>>> import numpy as np
>>> from numpy import linalg as LA
>>> np.set_printoptions(suppress=True, linewidth=140)
>>> def rd(a):
...     return np.round(a, 1) + 0
... 
>>> data = np.loadtxt("w.csv", delimiter=",")
>>> data
array([[ 0. ,  0.7,  0.7,  0.7,  0.2, -0.5, -0.7, -0.7,  0.3,  0.7],
       [ 0. ,  0.5,  0.5,  0.5,  0.1, -0.4, -0.5, -0.5,  0.2,  0.5],
       [ 0. , -0.2, -0.2, -0.2, -0.1,  0.2,  0.2,  0.2, -0.1, -0.2],
       [ 0. ,  1.1,  1.1,  1.1,  0.3, -0.8, -1.1, -1.1,  0.5,  1.1],
       [ 0. , -0.1, -0.1, -0.1,  0. ,  0. ,  0.1,  0.1,  0. , -0.1],
       [ 0. , -0.1, -0.1, -0.1,  0. ,  0.1,  0.1,  0.1, -0.1, -0.1],
       [ 0. ,  1. ,  1. ,  1. ,  0.3, -0.7, -1. , -1. ,  0.4,  1. ],
       [ 0. , -1. , -1. , -1. , -0.3,  0.7,  1. ,  1. , -0.4, -1. ],
       [ 0. ,  0.6,  0.6,  0.6,  0.2, -0.4, -0.6, -0.6,  0.3,  0.6]])
>>> rd(LA.norm(data, 2) / LA.norm(data))
np.float64(1.0)
>>> np.argsort(-LA.norm(data, axis=0).round(6), kind="stable")[:3]
array([1, 2, 3])
>>> print([round(float(x), 1) for x in LA.svd(data, compute_uv=False)[:3]])
[5.4, 0.1, 0.1]
>>> A2 = data / np.sqrt((data ** 2).mean(axis=1, keepdims=True))
>>> LA.matrix_rank(A2) == LA.matrix_rank(data)
np.True_
>>> rd(LA.norm(A2, axis=1))
array([3.2, 3.2, 3.2, 3.2, 3.2, 3.2, 3.2, 3.2, 3.2])
>>> X = np.array([[0, 1, 1, 1, 0, 0, 1, 0],
...     [1, 0, 0, 0, 1, 0, 0, 1],
...     [1, 0, 0, 0, 1, 0, 0, 0],
...     [1, 0, 0, 0, 0, 0, 1, 0],
...     [0, 1, 1, 0, 0, 1, 1, 0],
...     [0, 0, 0, 0, 1, 0, 0, 0],
...     [1, 0, 0, 1, 1, 0, 0, 0],
...     [0, 1, 0, 0, 0, 0, 0, 0]])
>>> # symmetric
>>> np.trace(X @ X @ X) // 6
np.int64(1)
>>> Lm = np.diag(X.sum(axis=1)) - X
>>> rd(LA.eigvalsh(Lm))
array([0. , 0.7, 0.8, 1.7, 2.9, 3.5, 4.4, 6. ])
>>> round(LA.det(Lm[1:, 1:]))
32
>>> Lm @ np.ones(8)
array([0., 0., 0., 0., 0., 0., 0., 0.])
>>> ev, evecs = LA.eigh(X)
>>> vec = np.array([-2, -2, 2, -1, -2, 0, -3, -3])
>>> (np.sign(evecs[:, -1].round(6)) == np.sign(evecs[0, -1].round(6))).astype(int)
array([1, 1, 1, 1, 1, 1, 1, 1])
>>> E = np.load("layer10.npy")
>>> E
array([[6., 5., 5., 5., 0., 5., 5., 0., 0.],
       [5., 6., 5., 5., 0., 5., 5., 0., 0.],
       [5., 5., 6., 5., 0., 5., 5., 0., 0.],
       [5., 5., 5., 6., 0., 5., 5., 0., 0.],
       [0., 0., 0., 0., 6., 0., 0., 5., 5.],
       [5., 5., 5., 5., 0., 6., 5., 0., 0.],
       [5., 5., 5., 5., 0., 5., 6., 0., 0.],
       [0., 0., 0., 0., 5., 0., 0., 6., 5.],
       [0., 0., 0., 0., 5., 0., 0., 5., 6.]])
>>> (LA.matrix_power((E != 0) + (E.T != 0) + np.eye(9), 9) > 0).astype(int)
array([[1, 1, 1, 1, 0, 1, 1, 0, 0],
       [1, 1, 1, 1, 0, 1, 1, 0, 0],
       [1, 1, 1, 1, 0, 1, 1, 0, 0],
       [1, 1, 1, 1, 0, 1, 1, 0, 0],
       [0, 0, 0, 0, 1, 0, 0, 1, 1],
       [1, 1, 1, 1, 0, 1, 1, 0, 0],
       [1, 1, 1, 1, 0, 1, 1, 0, 0],
       [0, 0, 0, 0, 1, 0, 0, 1, 1],
       [0, 0, 0, 0, 1, 0, 0, 1, 1]])
>>> np.flatnonzero(LA.matrix_power((E != 0) + (E.T != 0) + np.eye(9), 9)[8])
array([4, 7, 8])
>>> rd(LA.det(E))
np.float64(496.0)
>>> ev, evecs = LA.eigh(E)
>>> vec = np.array([6, 6, 6, 5, 6, 6, 9, 7, 5])
>>> rd(LA.eigvalsh(E[1:, 1:]))
array([ 1.,  1.,  1.,  1.,  1.,  1., 16., 26.])
>>> (np.sign(evecs[:, -1].round(6)) == np.sign(evecs[0, -1].round(6))).astype(int)
array([1, 1, 1, 1, 0, 1, 1, 0, 0])
>>> rd(vec @ E @ vec / (vec @ vec)), rd(ev[0]), rd(ev[-1])
(np.float64(25.6), np.float64(1.0), np.float64(31.0))
>>> print(np.abs(E).sum(axis=1).max(), rd(np.abs(ev).max()))
31.0 31.0
>>> rd(evecs * np.maximum(ev, 0) @ evecs.T)
array([[6., 5., 5., 5., 0., 5., 5., 0., 0.],
       [5., 6., 5., 5., 0., 5., 5., 0., 0.],
       [5., 5., 6., 5., 0., 5., 5., 0., 0.],
       [5., 5., 5., 6., 0., 5., 5., 0., 0.],
       [0., 0., 0., 0., 6., 0., 0., 5., 5.],
       [5., 5., 5., 5., 0., 6., 5., 0., 0.],
       [5., 5., 5., 5., 0., 5., 6., 0., 0.],
       [0., 0., 0., 0., 5., 0., 0., 6., 5.],
       [0., 0., 0., 0., 5., 0., 0., 5., 6.]])
>>> arr = np.load("arr.npy")
>>> arr
array([[ 4,  4, -5, -2],
       [ 5,  4,  3,  1],
       [ 1, -4,  3,  4],
       [-1,  0, -8, -3]])
>>> # looks like rank 3
>>> U, sv, vt = LA.svd(arr)
>>> evecs = vt[:(sv > 1e-8).sum()]
>>> rng = np.random.default_rng(3145)
>>> vec = arr[1] + -3 * arr[0] + rng.integers(2) * np.eye(4)[0]
>>> vec
array([-6., -8., 18.,  7.])
>>> np.allclose(evecs.T @ evecs @ vec, vec)
False
>>> U, sv, vt = LA.svd(arr)
>>> np.argmax(sv[:-1] / (sv[1:] + 1e-6)) + 1
np.int64(3)
>>> A2 = U[:, :3] @ np.diag(sv[:3]) @ vt[:3]
>>> rd(A2)
array([[ 4.,  4., -5., -2.],
       [ 5.,  4.,  3.,  1.],
       [ 1., -4.,  3.,  4.],
       [-1.,  0., -8., -3.]])
>>> rd(LA.norm(arr - A2, 2)), rd(sv[3])
(np.float64(0.0), np.float64(0.0))
>>> rd(LA.norm(arr - A2) / LA.norm(arr))
np.float64(0.0)
>>> U, sv, vt = LA.svd(data)
>>> np.argmax(sv[:-1] / (sv[1:] + 1e-6)) + 1
np.int64(4)
>>> A2 = U[:, :4] @ np.diag(sv[:4]) @ vt[:4]
>>> LA.matrix_rank(data, rtol=0.05)
np.int64(1)
>>> rd(LA.norm(data - A2) / LA.norm(data))
np.float64(0.0)
>>> rk = LA.matrix_rank(arr)
>>> rk
np.int64(3)
>>> N = LA.svd(arr)[2][rk:].T
>>> print(N.shape)
(4, 1)
>>> rd(N[:, 0] / N[np.abs(N[:, 0]).round(6).argmax(), 0])
array([-0.5,  0.6, -0.3,  1. ])
>>> [int(LA.matrix_rank(arr[:, :j + 1])) for j in range(4)]
[1, 2, 3, 3]
>>> np.allclose(arr @ N, 0)
True
>>> J = np.load("data.npy")
>>> J
array([[  1,  -4,  16, -64],
       [  1,  -3,   9, -27],
       [  1,  -2,   4,  -8],
       [  1,  -1,   1,  -1],
       [  1,   0,   0,   0]])
>>> idx = rng.permutation(4)
>>> A2 = J[:, idx] * rng.choice([-1, 1], 4)
>>> A2
array([[ 1, -4, 64, 16],
       [ 1, -3, 27,  9],
       [ 1, -2,  8,  4],
       [ 1, -1,  1,  1],
       [ 1,  0,  0,  0]])
>>> U, _, vt = LA.svd(J.T @ A2)
>>> rd(U @ vt)
array([[ 1.,  0.,  0.,  0.],
       [ 0.,  1.,  0.,  0.],
       [ 0.,  0.,  0.,  1.],
       [ 0.,  0., -1.,  0.]])
>>> rd(LA.lstsq(J, A2)[0])
array([[ 1.,  0.,  0.,  0.],
       [ 0.,  1.,  0.,  0.],
       [ 0.,  0.,  0.,  1.],
       [ 0.,  0., -1.,  0.]])
>>> idx
array([0, 1, 3, 2])
>>> [round(float(x), 1) for x in LA.svd(J, compute_uv=False)[:3]]
[72.6, 3.7, 1.1]
>>> LA.cond(J) > 100
np.True_
>>> np.argsort(-LA.norm(J, axis=0).round(6), kind="stable")[:3]
array([3, 2, 1])
>>> rd(LA.norm(J, 2) / LA.norm(J))
np.float64(1.0)
>>> print(round(np.log10(LA.cond(J))))
2
>>> vec = np.array([0, 0, 7, 6])
>>> y = J @ vec
>>> rd(LA.pinv(J) @ J)
array([[1., 0., 0., 0.],
       [0., 1., 0., 0.],
       [0., 0., 1., 0.],
       [0., 0., 0., 1.]])
>>> y = y + 0.3 * rng.normal(size=5)
>>> rd(y)
array([-271.4,  -99.1,  -20. ,    1.1,   -0.1])
>>> beta, *_ = LA.lstsq(J, y)
>>> [round(float(LA.norm(LA.solve(J.T @ J + lam * np.eye(4), J.T @ y))), 2) for lam in (0, 1, 10, 100)]
[8.78, 7.38, 5.41, 3.98]
>>> rd(LA.norm(y - J @ beta))
np.float64(0.1)
